>>> import numpy as np
>>> import numpy.linalg as la
>>> np.set_printoptions(precision=1, suppress=True, linewidth=160, legacy="1.25")
>>> rnd = lambda a: np.round(a, 1) + 0
>>> M = np.loadtxt("a.csv", delimiter=",")
>>> M
array([[ 0., -1., -2., -2., -2., -1.,  2.,  2., -2.,  2.,  1.,  2., -1.],
       [-2.,  1., -2.,  2.,  0., -1., -1., -2.,  2.,  2., -1.,  1.,  1.],
       [-2.,  2.,  2., -1., -2.,  1., -2., -1.,  1.,  2.,  0., -2.,  0.],
       [ 1.,  1., -1., -2.,  1., -1., -1.,  1., -1., -1., -1., -2.,  1.],
       [ 1.,  1., -1., -2.,  1., -1., -1.,  1., -1., -1., -1., -2.,  1.]])
>>> u = np.array([-1, 1])
>>> np.array([np.convolve(row, u, "same") for row in M])
array([[ 0.,  1.,  1.,  0.,  0., -1., -3.,  0.,  4., -4.,  1., -1.,  3.],
       [ 2., -3.,  3., -4.,  2.,  1.,  0.,  1., -4.,  0.,  3., -2.,  0.],
       [ 2., -4.,  0.,  3.,  1., -3.,  3., -1., -2., -1.,  2.,  2., -2.],
       [-1.,  0.,  2.,  1., -3.,  2.,  0., -2.,  2.,  0.,  0.,  1., -3.],
       [-1.,  0.,  2.,  1., -3.,  2.,  0., -2.,  2.,  0.,  0.,  1., -3.]])
>>> np.correlate(M[3], M[4], "full")
array([ 1., -1., -4., -2.,  4.,  0.,  3.,  2., -3.,  5., -2.,  0., 19.,  0., -2.,  5., -3.,  2.,  3.,  0.,  4., -2., -4., -1.,  1.])
>>> w1 = np.array([[2, 4],
...     [3, 5],
...     [4, 1],
...     [-2, -3],
...     [5, 2],
...     [0, 2],
...     [-5, -5],
...     [0, 3],
...     [-2, 0],
...     [5, 1],
...     [5, -3],
...     [-2, -4],
...     [-3, 2]])
>>> c = np.array([-4, 1])
>>> hid = np.maximum(M @ w1 + c, 0)
>>> la.matrix_rank(hid)
2
>>> W2 = np.array([[0, 1, -2], [-2, -2, -1]])
>>> (hid @ W2).round(6).argmax(axis=1)
array([0, 0, 1, 2, 2])
>>> w1 @ W2
array([[ -8,  -6,  -8],
       [-10,  -7, -11],
       [ -2,   2,  -9],
       [  6,   4,   7],
       [ -4,   1, -12],
       [ -4,  -4,  -2],
       [ 10,   5,  15],
       [ -6,  -6,  -3],
       [  0,  -2,   4],
       [ -2,   3, -11],
       [  6,  11,  -7],
       [  8,   6,   8],
       [ -4,  -7,   4]])
>>> feats = np.loadtxt("run10.csv", delimiter=",")
>>> feats
array([[ -1.,  -5.,  -2.,  -4.],
       [  0.,  -6.,  -3.,  -1.],
       [ -3.,  -7.,  -7.,   2.],
       [  2.,  -2.,  -2.,  -3.],
       [  0.,  -1.,   2.,  -5.],
       [  1.,  -5.,   6.,  -4.],
       [ -2.,  -4.,   2.,  -7.],
       [ -4.,  -9.,   0.,  -2.],
       [ -4., -10.,  -1.,   3.],
       [  0.,  -5.,  -1.,   5.],
       [  0.,  -6.,  -6.,   5.],
       [ -5.,  -6.,  -9.,   9.],
       [ -3.,  -1.,  -5.,  13.],
       [ -7.,   1.,  -3.,   8.],
       [ -9.,   6.,  -2.,   7.],
       [ -4.,   5.,  -3.,   2.],
       [  1.,   0.,  -8.,   4.],
       [ -4.,   2.,  -3.,  -1.],
       [ -7.,   0.,  -4.,   4.],
       [ -7.,   5.,   1.,   2.],
       [ -2.,   0.,   5.,   1.]])
>>> x0 = np.array([0, 3, 1, -2])
>>> rhs = feats @ x0
>>> rhs
array([ -9., -19., -32.,  -2.,   9.,  -1.,   4., -23., -37., -26., -34., -45., -34., -16.,   2.,   8., -16.,   5., -12.,  12.,   3.])
>>> rng = np.random.default_rng(7110)
>>> rhs = rhs + 0.3 * rng.normal(size=21)
>>> rnd(rhs)
array([ -9.2, -18.8, -31.5,  -1.9,   9. ,  -1.2,   3.7, -22.9, -36.8, -25.6, -34. , -45. , -34. , -16.4,   2.1,   8. , -15.8,   4.9, -12. ,  12. ,   2.3])
>>> c, *_ = la.lstsq(feats, rhs)
>>> rnd(c)
array([ 0.,  3.,  1., -2.])
>>> Ac = feats - feats.mean(axis=0)
>>> V = la.svd(Ac)[2][:2]
>>> other = Ac - Ac @ V.T @ V
>>> la.norm(other, axis=1).round(6).argmax()
16
>>> Ac = feats - feats.mean(axis=0)
>>> U, sv, vt = la.svd(Ac, full_matrices=False)
>>> np.abs(vt[0]).argmax()
3
>>> mat = np.loadtxt("mat.csv", delimiter=",")
>>> mat
array([[ 1., -5.,  9.,  6.,  5.,  1.,  1.,  5.,  7.],
       [-5.,  1., -5.,  9.,  6.,  5.,  1.,  1.,  5.],
       [ 9., -5.,  1., -5.,  9.,  6.,  5.,  1.,  1.],
       [ 6.,  9., -5.,  1., -5.,  9.,  6.,  5.,  1.],
       [ 5.,  6.,  9., -5.,  1., -5.,  9.,  6.,  5.],
       [ 1.,  5.,  6.,  9., -5.,  1., -5.,  9.,  6.],
       [ 1.,  1.,  5.,  6.,  9., -5.,  1., -5.,  9.],
       [ 5.,  1.,  1.,  5.,  6.,  9., -5.,  1., -5.],
       [ 7.,  5.,  1.,  1.,  5.,  6.,  9., -5.,  1.]])
>>> other = np.array([[-5, -9, 2],
...     [0, -3, -4],
...     [1, -7, 2],
...     [2, -7, 5],
...     [4, 6, 2],
...     [-4, 7, 4],
...     [-2, 1, -1],
...     [6, 2, -6],
...     [3, 9, -3],
...     [2, 0, -7],
...     [9, -1, -6],
...     [4, -5, 8],
...     [5, 8, 6]])
>>> la.matrix_rank(M @ other)
3
>>> M @ other
array([[  8., -19., -36.],
       [ 16.,  25.,   7.],
       [ -5.,  15., -38.],
       [-11.,  19., -15.],
       [-11.,  19., -15.]])
>>> other.T @ M.T
array([[  8.,  16.,  -5., -11., -11.],
       [-19.,  25.,  15.,  19.,  19.],
       [-36.,   7., -38., -15., -15.]])
>>> np.einsum("ij->j", M)
array([-2.,  4., -4., -5., -2., -3., -3.,  1., -1.,  4., -2., -3.,  2.])
>>> la.matrix_rank(np.vstack([M, other.T]))
7
>>> np.einsum("ik,kj->ij", M, other)
array([[  8., -19., -36.],
       [ 16.,  25.,   7.],
       [ -5.,  15., -38.],
       [-11.,  19., -15.],
       [-11.,  19., -15.]])
